In [1]: import numpy as np

In [2]: import numpy.linalg as la

In [3]: np.set_printoptions(precision=3, suppress=True, linewidth=120, sign=" ")

In [4]: def rd(a):
   ...:     return np.round(a, 3) + 0
   ...: 

In [5]: A = np.load("out12.npy")

In [6]: A
Out[6]: 
array([[-0.2, -0.7,  0.6, -1.3,  1.8,  0.9, -1.4,  5.4, -1.2],
       [ 0.5, -0.7,  0.6,  0.7,  1.6,  0.4, -0.4,  1.2,  2.1],
       [-0.8,  1.5,  0.8,  1. , -1.1, -0.3,  2.2, -3.6, -1.1],
       [ 1.2,  0.1, -2.1,  1.1,  0.1, -1.6,  0.7, -4.8, -0.9],
       [ 1.4,  1.1,  0.3,  1.6,  0.1, -0.3, -0.3, -2.4, -0.4],
       [ 0.9,  1.2,  1.8, -0.5,  0.4, -0.2, -0.8,  7.5, -1.1],
       [ 1.7, -0.8, -0.2,  0.5,  0.6, -1.5, -1.1, -4.5,  1.2],
       [-0.1, -0.2, -1.1,  0.8,  1. ,  0.5,  1.7,  2.7, -0.7],
       [ 0.7,  0.8, -0.1, -0.7,  0.3,  1.6, -0.2,  0.9,  0.4]])

In [7]: M2 = A / np.sqrt((A ** 2).mean(axis=1, keepdims=True))

In [8]: rd(M2[3])
Out[8]: array([ 0.618,  0.051, -1.081,  0.566,  0.051, -0.823,  0.36 , -2.47 , -0.463])

In [9]: rd(la.norm(M2, axis=1))
Out[9]: array([ 3.,  3.,  3.,  3.,  3.,  3.,  3.,  3.,  3.])

In [10]: la.matrix_rank(A - A.mean(axis=1, keepdims=True))
Out[10]: np.int64(8)

In [11]: x0 = np.array([-2, -2, -2, 0, 1, -2, -2, 2, -3])

In [12]: target = A @ x0

In [13]: beta, lr = np.zeros(9), 1 / la.norm(A, 2) ** 2

In [14]: for i in range(3):
    ...:     beta -= lr * A.T @ (A @ beta - target)
    ...:     if i % 1 == 0: print(i, round(la.norm(A @ beta - target), 3))
    ...: 
0 13.59
1 12.932
2 12.31

In [15]: rd(la.cond(A))
Out[15]: np.float64(47.929)

In [16]: rd(beta)
Out[16]: array([-0.126, -0.316, -0.122, -0.386,  0.339,  0.012, -0.274,  1.873, -0.458])
